$ python -q
>>> import numpy as np
>>> np.set_printoptions(suppress=True, linewidth=200)
>>> E = np.loadtxt("m.csv", delimiter=",")
>>> E
array([[21.77, 20.08, -0.17, 10.84, 30.12,  1.8 ,  9.66,  9.55, 31.84, -0.49, 18.77, 30.43],
       [20.3 , 20.86, -0.81,  9.54, 29.24,  0.71,  9.73,  8.41, 28.02, -0.01, 19.25, 30.78],
       [19.52, 18.18,  0.44,  9.36, 28.71,  0.09,  8.97, 10.48, 32.06, -0.59, 21.73, 30.46],
       [21.07, 18.8 , -0.63, 10.84, 29.6 , -0.35, 10.62, 11.56, 29.4 ,  0.01, 20.73, 30.66],
       [19.89, 21.89, -0.41, 11.66, 30.37, -2.05, 10.57,  9.77, 30.84, -1.61, 19.35, 29.28],
       [18.92, 19.64,  2.04, 11.78, 30.69,  0.95,  9.29, 10.58, 28.69, -1.71, 20.58, 28.37],
       [19.96, 21.42,  1.06, 10.32, 31.26, -0.49,  9.6 , 10.09, 30.76, -0.3 , 18.51, 30.72],
       [20.06, 19.87,  0.16,  9.7 , 28.06,  0.21,  9.74, 10.59, 29.45,  0.02, 19.06, 31.3 ],
       [20.21, 20.48,  0.05, 12.03, 31.72, -1.62,  9.79, 10.73, 29.44, -0.74, 20.86, 29.55],
       [18.45, 17.49,  0.38, 10.6 , 30.45, -0.94, 12.37,  8.69, 30.57,  0.7 , 19.95, 29.05],
       [19.95, 18.76, -0.53,  9.52, 29.18,  1.46,  9.56, 11.09, 30.3 , -0.58, 20.52, 30.09],
       [21.04, 20.09, -0.43, 10.42, 30.72, -0.62, 10.52,  9.42, 29.8 , -1.38, 19.3 , 30.35],
       [18.87, 19.  , -2.15,  9.82, 29.8 ,  1.81,  8.61, 10.46, 30.32,  2.  , 19.03, 28.75],
       [18.37, 18.28, -1.45, 11.3 , 30.09, -1.58, 11.4 , 10.07, 29.57, -2.27, 18.25, 31.03],
       [19.1 , 20.64,  0.95, 12.22, 30.  , -0.11, 10.45,  9.97, 28.94, -0.13, 20.6 , 28.55],
       [21.42, 19.46, -0.35,  9.92, 30.26,  0.09, 12.92, 10.73, 31.13, -0.34, 19.82, 28.73]])
>>> left, sigma, VT = np.linalg.svd(E)
>>> sigma.round(2)
array([259.08,   6.76,   5.55,   5.29,   4.32,   3.68,   3.58,   3.13,   2.91,   2.23,   1.92,   1.71])
>>> B = left[:, :1] @ np.diag(sigma[:1]) @ VT[:1]
>>> np.linalg.matrix_rank(B)
np.int64(1)
>>> round(np.linalg.norm(E - B) / np.linalg.norm(E), 2)
np.float64(0.05)
>>> round(np.linalg.norm(E - B, 2), 2), np.round(sigma[1], 2)
(np.float64(6.76), np.float64(6.76))
>>> rng = np.random.default_rng(146957)
>>> B = E + rng.integers(-2, 3, (16, 1)) @ rng.integers(-2, 3, (1, 12))
>>> B.round(2)
array([[21.77, 20.08, -0.17, 10.84, 30.12,  1.8 ,  9.66,  9.55, 31.84, -0.49, 18.77, 30.43],
       [18.3 , 22.86, -0.81,  7.54, 30.24,  2.71,  9.73,  7.41, 29.02, -0.01, 21.25, 31.78],
       [19.52, 18.18,  0.44,  9.36, 28.71,  0.09,  8.97, 10.48, 32.06, -0.59, 21.73, 30.46],
       [23.07, 16.8 , -0.63, 12.84, 28.6 , -2.35, 10.62, 12.56, 28.4 ,  0.01, 18.73, 29.66],
       [19.89, 21.89, -0.41, 11.66, 30.37, -2.05, 10.57,  9.77, 30.84, -1.61, 19.35, 29.28],
       [18.92, 19.64,  2.04, 11.78, 30.69,  0.95,  9.29, 10.58, 28.69, -1.71, 20.58, 28.37],
       [19.96, 21.42,  1.06, 10.32, 31.26, -0.49,  9.6 , 10.09, 30.76, -0.3 , 18.51, 30.72],
       [18.06, 21.87,  0.16,  7.7 , 29.06,  2.21,  9.74,  9.59, 30.45,  0.02, 21.06, 32.3 ],
       [16.21, 24.48,  0.05,  8.03, 33.72,  2.38,  9.79,  8.73, 31.44, -0.74, 24.86, 31.55],
       [20.45, 15.49,  0.38, 12.6 , 29.45, -2.94, 12.37,  9.69, 29.57,  0.7 , 17.95, 28.05],
       [15.95, 22.76, -0.53,  5.52, 31.18,  5.46,  9.56,  9.09, 32.3 , -0.58, 24.52, 32.09],
       [25.04, 16.09, -0.43, 14.42, 28.72, -4.62, 10.52, 11.42, 27.8 , -1.38, 15.3 , 28.35],
       [16.87, 21.  , -2.15,  7.82, 30.8 ,  3.81,  8.61,  9.46, 31.32,  2.  , 21.03, 29.75],
       [14.37, 22.28, -1.45,  7.3 , 32.09,  2.42, 11.4 ,  8.07, 31.57, -2.27, 22.25, 33.03],
       [15.1 , 24.64,  0.95,  8.22, 32.  ,  3.89, 10.45,  7.97, 30.94, -0.13, 24.6 , 30.55],
       [21.42, 19.46, -0.35,  9.92, 30.26,  0.09, 12.92, 10.73, 31.13, -0.34, 19.82, 28.73]])
>>> np.linalg.matrix_rank(B - E, tol=1e-8)
np.int64(1)
>>> np.round(np.linalg.svd(B - E, compute_uv=False), 2) + 0
array([24.49,  0.  ,  0.  ,  0.  ,  0.  ,  0.  ,  0.  ,  0.  ,  0.  ,  0.  ,  0.  ,  0.  ])
